>>> import numpy as np
>>> import numpy.linalg as la
>>> np.set_printoptions(precision=2, suppress=True, linewidth=200, legacy="1.25")
>>> def rd(a):
...     return np.round(a, 2) + 0
... 
>>> Y = np.array([[2, 2, 3, 2, 2, 2, 3, 0, 3, 0, 3],
...     [3, 1, 3, 3, 3, 2, 0, 0, 1, 1, 1],
...     [0, 2, 3, 2, 1, 1, 0, 1, 3, 2, 2],
...     [3, 3, 0, 2, 0, 3, 3, 2, 1, 2, 1],
...     [0, 0, 3, 2, 1, 2, 1, 0, 0, 1, 0],
...     [3, 3, 1, 3, 0, 0, 2, 2, 0, 2, 3],
...     [0, 1, 3, 2, 0, 3, 3, 0, 0, 3, 1],
...     [2, 0, 1, 3, 0, 1, 1, 3, 3, 0, 0],
...     [1, 1, 1, 3, 2, 2, 3, 0, 0, 2, 2],
...     [1, 0, 0, 2, 0, 2, 2, 1, 2, 3, 3],
...     [2, 2, 2, 3, 0, 0, 1, 0, 2, 2, 1]])
>>> W0 = np.tril(Y)
>>> W0
array([[2, 0, 0, 0, 0, 0, 0, 0, 0, 0, 0],
       [3, 1, 0, 0, 0, 0, 0, 0, 0, 0, 0],
       [0, 2, 3, 0, 0, 0, 0, 0, 0, 0, 0],
       [3, 3, 0, 2, 0, 0, 0, 0, 0, 0, 0],
       [0, 0, 3, 2, 1, 0, 0, 0, 0, 0, 0],
       [3, 3, 1, 3, 0, 0, 0, 0, 0, 0, 0],
       [0, 1, 3, 2, 0, 3, 3, 0, 0, 0, 0],
       [2, 0, 1, 3, 0, 1, 1, 3, 0, 0, 0],
       [1, 1, 1, 3, 2, 2, 3, 0, 0, 0, 0],
       [1, 0, 0, 2, 0, 2, 2, 1, 2, 3, 0],
       [2, 2, 2, 3, 0, 0, 1, 0, 2, 2, 1]])
>>> rng = np.random.default_rng(74)
>>> z = rng.permutation(11)
>>> z
array([ 2,  0,  7,  6, 10,  1,  4,  3,  9,  5,  8])
>>> Y = W0[z][:, z]
>>> np.trace(Y)
19
>>> rd(la.det(Y)), rd(la.det(W0[z]))
(0.0, 0.0)
>>> np.allclose(Y, W0)
False
>>> K = np.load("layer9.npy")
>>> K
array([[ 1,  1, -1, -2,  2],
       [ 2,  1,  1, -1, -2],
       [-2,  2,  1,  1, -1],
       [-1, -2,  2,  1,  1],
       [ 1, -1, -2,  2,  1]])
>>> Y = K + rng.integers(-2, 3, (5, 4)) @ rng.integers(-2, 3, (4, 5))
>>> Y
array([[  0,   3,  -2,  -8,  -5],
       [  1,   5,   0,  -5,  -7],
       [ -8,   1,   3,  -2, -10],
       [ -1,  -2,  -2,   0,   0],
       [ -1,   3,   4,   0,  -3]])
>>> rd(la.svd(Y - K, compute_uv=False))
array([16.62,  7.72,  5.99,  1.81,  0.  ])
>>> rd(la.det(W0))
0.0
>>> rd(np.abs(la.eigvals(W0)).max())
3.0
>>> W0 @ W0
array([[ 4,  0,  0,  0,  0,  0,  0,  0,  0,  0,  0],
       [ 9,  1,  0,  0,  0,  0,  0,  0,  0,  0,  0],
       [ 6,  8,  9,  0,  0,  0,  0,  0,  0,  0,  0],
       [21,  9,  0,  4,  0,  0,  0,  0,  0,  0,  0],
       [ 6, 12, 12,  6,  1,  0,  0,  0,  0,  0,  0],
       [24, 14,  3,  6,  0,  0,  0,  0,  0,  0,  0],
       [18, 25, 21, 19,  0,  9,  9,  0,  0,  0,  0],
       [22, 15, 10, 20,  0,  6,  6,  9,  0,  0,  0],
       [20, 21, 20, 22,  2,  9,  9,  0,  0,  0,  0],
       [21, 16, 11, 29,  4, 17, 19,  6,  6,  9,  0],
       [25, 20, 13, 21,  4, 11, 14,  2,  6,  8,  1]])
>>> np.allclose(W0 @ W0.T, W0.T @ W0)
False
>>> rd(np.sort(np.abs(la.eigvals(W0))))
array([0., 0., 1., 1., 1., 2., 2., 3., 3., 3., 3.])
>>> np.allclose(W0, W0.T)
False
>>> la.determinant(W0)
Traceback (most recent call last):
  File "<python-input-25>", line 1, in <module>
    la.determinant(W0)
    ^^^^^^^^^^^^^^
AttributeError: module 'numpy.linalg' has no attribute 'determinant'
>>> (W0 + W0.T) / 2
array([[2. , 1.5, 0. , 1.5, 0. , 1.5, 0. , 1. , 0.5, 0.5, 1. ],
       [1.5, 1. , 1. , 1.5, 0. , 1.5, 0.5, 0. , 0.5, 0. , 1. ],
       [0. , 1. , 3. , 0. , 1.5, 0.5, 1.5, 0.5, 0.5, 0. , 1. ],
       [1.5, 1.5, 0. , 2. , 1. , 1.5, 1. , 1.5, 1.5, 1. , 1.5],
       [0. , 0. , 1.5, 1. , 1. , 0. , 0. , 0. , 1. , 0. , 0. ],
       [1.5, 1.5, 0.5, 1.5, 0. , 0. , 1.5, 0.5, 1. , 1. , 0. ],
       [0. , 0.5, 1.5, 1. , 0. , 1.5, 3. , 0.5, 1.5, 1. , 0.5],
       [1. , 0. , 0.5, 1.5, 0. , 0.5, 0.5, 3. , 0. , 0.5, 0. ],
       [0.5, 0.5, 0.5, 1.5, 1. , 1. , 1.5, 0. , 0. , 1. , 1. ],
       [0.5, 0. , 0. , 1. , 0. , 1. , 1. , 0.5, 1. , 3. , 1. ],
       [1. , 1. , 1. , 1.5, 0. , 0. , 0.5, 0. , 1. , 1. , 1. ]])
